In [1]: import numpy as np

In [2]: import numpy.linalg as la

In [3]: np.set_printoptions(suppress=True, linewidth=140)

In [4]: F = np.array([[38, -18, 3, 23, -1, -3],
   ...:     [-18, 25, -22, -7, -5, 0],
   ...:     [3, -22, 38, -4, 5, -6],
   ...:     [23, -7, -4, 31, -1, -2],
   ...:     [-1, -5, 5, -1, 28, -8],
   ...:     [-3, 0, -6, -2, -8, 34]])

In [5]: rng = np.random.default_rng(6152)

In [6]: lab = rng.permutation(6)

In [7]: lab
Out[7]: array([3, 1, 0, 5, 4, 2])

In [8]: Y = F[lab][:, lab]

In [9]: Y
Out[9]: 
array([[ 31,  -7,  23,  -2,  -1,  -4],
       [ -7,  25, -18,   0,  -5, -22],
       [ 23, -18,  38,  -3,  -1,   3],
       [ -2,   0,  -3,  34,  -8,  -6],
       [ -1,  -5,  -1,  -8,  28,   5],
       [ -4, -22,   3,  -6,   5,  38]])

In [10]: np.diag(Y)
Out[10]: array([31, 25, 38, 34, 28, 38])

In [11]: X = np.loadtxt("test0.csv", delimiter=",")

In [12]: X
Out[12]: 
array([[ 22.,  -2.,   3.,  -3.,  -3.,  -6.,   6., -14.,  -6.,   2.,   0.,  -9.],
       [ -2.,   3.,  -1.,  -2.,  -3.,   0.,   2.,  -2.,  -5.,   3.,  -3.,   4.],
       [  3.,  -1.,   1.,  -2.,   1.,  -1.,   0.,  -3.,  -1.,  -2.,  -1.,  -1.],
       [ -3.,  -2.,  -2.,  14.,   0.,   3.,  -2.,  15.,  14.,   5.,  12.,  -7.],
       [ -3.,  -3.,   1.,   0.,   5.,   1.,  -4.,   3.,   5.,  -6.,   1.,  -1.],
       [ -6.,   0.,  -1.,   3.,   1.,   2.,  -2.,   6.,   4.,   0.,   2.,   1.],
       [  6.,   2.,   0.,  -2.,  -4.,  -2.,   4.,  -6.,  -6.,   4.,  -2.,   0.],
       [-14.,  -2.,  -3.,  15.,   3.,   6.,  -6.,  22.,  18.,   2.,  12.,  -3.],
       [ -6.,  -5.,  -1.,  14.,   5.,   4.,  -6.,  18.,  19.,  -1.,  13.,  -8.],
       [  2.,   3.,  -2.,   5.,  -6.,   0.,   4.,   2.,  -1.,   9.,   3.,  -1.],
       [  0.,  -3.,  -1.,  12.,   1.,   2.,  -2.,  12.,  13.,   3.,  11.,  -8.],
       [ -9.,   4.,  -1.,  -7.,  -1.,   1.,   0.,  -3.,  -8.,  -1.,  -8.,  10.]])

In [13]: # equal to its transpose

In [14]: ev, evecs = la.eigh(X)

In [15]: x = np.array([0, -5, -4, -4, -4, 4, 0, -4, 0, -2, 0, -5])

In [16]: np.round(evecs * np.maximum(ev, 0) @ evecs.T, 2) + 0
Out[16]: 
array([[ 22.,  -2.,   3.,  -3.,  -3.,  -6.,   6., -14.,  -6.,   2.,   0.,  -9.],
       [ -2.,   3.,  -1.,  -2.,  -3.,   0.,   2.,  -2.,  -5.,   3.,  -3.,   4.],
       [  3.,  -1.,   1.,  -2.,   1.,  -1.,   0.,  -3.,  -1.,  -2.,  -1.,  -1.],
       [ -3.,  -2.,  -2.,  14.,   0.,   3.,  -2.,  15.,  14.,   5.,  12.,  -7.],
       [ -3.,  -3.,   1.,   0.,   5.,   1.,  -4.,   3.,   5.,  -6.,   1.,  -1.],
       [ -6.,   0.,  -1.,   3.,   1.,   2.,  -2.,   6.,   4.,   0.,   2.,   1.],
       [  6.,   2.,   0.,  -2.,  -4.,  -2.,   4.,  -6.,  -6.,   4.,  -2.,   0.],
       [-14.,  -2.,  -3.,  15.,   3.,   6.,  -6.,  22.,  18.,   2.,  12.,  -3.],
       [ -6.,  -5.,  -1.,  14.,   5.,   4.,  -6.,  18.,  19.,  -1.,  13.,  -8.],
       [  2.,   3.,  -2.,   5.,  -6.,   0.,   4.,   2.,  -1.,   9.,   3.,  -1.],
       [  0.,  -3.,  -1.,  12.,   1.,   2.,  -2.,  12.,  13.,   3.,  11.,  -8.],
       [ -9.,   4.,  -1.,  -7.,  -1.,   1.,   0.,  -3.,  -8.,  -1.,  -8.,  10.]])

In [17]: np.round(la.eigvalsh(X[1:, 1:]), 2) + 0
Out[17]: array([ 0.  ,  0.  ,  0.  ,  0.  ,  0.  ,  0.  ,  0.  ,  0.  , 13.91, 19.91, 66.18])

In [18]: np.round(x @ X @ x / (x @ x), 2), np.round(ev[0], 2), round(ev[-1], 2)
Out[18]: (np.float64(4.54), np.float64(-0.0), np.float64(69.35))

In [19]: r = la.matrix_rank(X)

In [20]: r
Out[20]: np.int64(3)

In [21]: null = la.svd(X)[2][r:].T

In [22]: [int(la.matrix_rank(X[:i])) for i in range(1, len(X) + 1)]
Out[22]: [1, 2, 3, 3, 3, 3, 3, 3, 3, 3, 3, 3]

In [23]: np.allclose(X @ null, 0)
Out[23]: True

In [24]: la.matrix_rank(X.T @ X), la.matrix_rank(X @ X.T)
Out[24]: (np.int64(3), np.int64(3))

In [25]: null.shape
Out[25]: (12, 9)

In [26]: left, sig, vt = la.svd(X)

In [27]: np.argmax(sig[:-1] / (sig[1:] + 1e-6)) + 1
Out[27]: np.int64(3)

In [28]: sig.round(2) + 0
Out[28]: array([69.35, 33.35, 19.3 ,  0.  ,  0.  ,  0.  ,  0.  ,  0.  ,  0.  ,  0.  ,  0.  ,  0.  ])

In [29]: Y = left[:, :3] @ np.diag(sig[:3]) @ vt[:3]

In [30]: la.matrix_rank(X, rtol=0.05)
Out[30]: np.int64(3)

In [31]: round(np.abs(X - Y).max(), 2)
Out[31]: np.float64(0.0)

In [32]: la.matrix_rank(Y)
Out[32]: np.int64(3)

In [33]: Y.round(2) + 0
Out[33]: 
array([[ 22.,  -2.,   3.,  -3.,  -3.,  -6.,   6., -14.,  -6.,   2.,   0.,  -9.],
       [ -2.,   3.,  -1.,  -2.,  -3.,   0.,   2.,  -2.,  -5.,   3.,  -3.,   4.],
       [  3.,  -1.,   1.,  -2.,   1.,  -1.,   0.,  -3.,  -1.,  -2.,  -1.,  -1.],
       [ -3.,  -2.,  -2.,  14.,   0.,   3.,  -2.,  15.,  14.,   5.,  12.,  -7.],
       [ -3.,  -3.,   1.,   0.,   5.,   1.,  -4.,   3.,   5.,  -6.,   1.,  -1.],
       [ -6.,   0.,  -1.,   3.,   1.,   2.,  -2.,   6.,   4.,   0.,   2.,   1.],
       [  6.,   2.,   0.,  -2.,  -4.,  -2.,   4.,  -6.,  -6.,   4.,  -2.,   0.],
       [-14.,  -2.,  -3.,  15.,   3.,   6.,  -6.,  22.,  18.,   2.,  12.,  -3.],
       [ -6.,  -5.,  -1.,  14.,   5.,   4.,  -6.,  18.,  19.,  -1.,  13.,  -8.],
       [  2.,   3.,  -2.,   5.,  -6.,   0.,   4.,   2.,  -1.,   9.,   3.,  -1.],
       [  0.,  -3.,  -1.,  12.,   1.,   2.,  -2.,  12.,  13.,   3.,  11.,  -8.],
       [ -9.,   4.,  -1.,  -7.,  -1.,   1.,   0.,  -3.,  -8.,  -1.,  -8.,  10.]])

In [34]: np.round(la.norm(X - Y) / la.norm(X), 2)
Out[34]: np.float64(0.0)
